% ipython --no-banner

In [1]: import numpy as np

In [2]: np.set_printoptions(suppress=True, linewidth=140)

In [3]: rng = np.random.default_rng(85533)

In [4]: t = np.sort(rng.uniform(-2, 2, 10))

In [5]: mat = np.c_[t, t ** 2, t ** 3] @ np.array([[3, 1, -2, 0, -3, 1, 2],
   ...:     [0, 3, -2, 1, -3, 0, 0],
   ...:     [1, -2, 2, -2, -1, 1, 3]])

In [6]: mat.round(2)
Out[6]: 
array([[ -7.4 ,  10.96,  -7.41,   8.21,   1.09,  -4.5 , -12.05],
       [ -3.67,   3.4 ,  -1.57,   2.57,   1.  ,  -1.78,  -4.4 ],
       [ -2.48,   1.51,  -0.3 ,   1.22,   0.98,  -1.07,  -2.49],
       [ -2.44,   1.45,  -0.26,   1.17,   0.97,  -1.04,  -2.42],
       [ -1.56,   0.45,   0.27,   0.46,   0.86,  -0.6 ,  -1.31],
       [ -0.76,  -0.03,   0.34,   0.09,   0.57,  -0.26,  -0.54],
       [  1.01,   0.57,  -0.79,   0.04,  -1.32,   0.36,   0.75],
       [  3.1 ,   1.77,  -1.9 ,  -0.47,  -5.21,   1.43,   3.44],
       [  6.64,   1.87,  -1.37,  -3.23, -12.23,   3.91,  10.36],
       [ 12.32,  -0.83,   2.49,  -9.79, -22.94,   8.55,  23.77]])

In [7]: Y = mat + rng.integers(-2, 3, (10, 3)) @ rng.integers(-2, 3, (3, 7))

In [8]: Y.round(2)
Out[8]: 
array([[-11.4 ,  10.96, -11.41,  10.21,  -4.91,  -4.5 , -15.05],
       [ -1.67,   9.4 ,   0.43,  -1.43,   1.  ,  -1.78, -10.4 ],
       [ -2.48,  -2.49,  -4.3 ,  -0.78,   6.98,  -1.07,   0.51],
       [ -5.44,  -3.55,  -5.26,   3.17,   0.97,  -1.04,   0.58],
       [  2.44,   6.45,   7.27,  -1.54,   0.86,  -0.6 ,  -4.31],
       [ -1.76,  -5.03,  -1.66,   2.09,   2.57,  -0.26,   4.46],
       [  4.01,   7.57,   3.21,  -3.96,  -1.32,   0.36,  -5.25],
       [  0.1 ,  -5.23,  -5.9 ,   3.53,  -5.21,   1.43,   9.44],
       [  8.64,   5.87,   1.63,  -5.23, -12.23,   3.91,   7.36],
       [ 15.32,  -1.83,   2.49, -13.79, -14.94,   8.55,  25.77]])

In [9]: np.linalg.matrix_rank(Y - mat, tol=1e-8)
Out[9]: np.int64(3)

In [10]: left, sigma, Vt = np.linalg.svd(mat)

In [11]: evecs = Vt[:(sigma > 1e-8).sum()]

In [12]: x = mat[7] + 3 * mat[1] + rng.integers(2) * np.eye(7)[6]

In [13]: x.round(2)
Out[13]: array([-7.91, 11.98, -6.62,  7.23, -2.21, -3.92, -8.77])

In [14]: np.round(np.diag(evecs.T @ evecs), 2)
Out[14]: array([0.72, 0.46, 0.48, 0.18, 0.65, 0.06, 0.44])

In [15]: np.allclose(evecs.T @ evecs @ x, x)
Out[15]: False

In [16]: np.linalg.matrix_rank(mat)
Out[16]: np.int64(3)

In [17]: np.round(mat.mean(axis=0), 2)
Out[17]: array([ 0.48,  2.11, -1.05,  0.03, -3.62,  0.5 ,  1.51])

In [18]: np.unravel_index(np.abs(mat).argmax(), mat.shape)
Out[18]: (np.int64(9), np.int64(6))

In [19]: round(float(np.abs(mat).max()), 2)
Out[19]: 23.77

In [20]: np.round(mat.sum(axis=0), 2)
Out[20]: array([  4.75,  21.12, -10.5 ,   0.25, -36.23,   5.  ,  15.11])
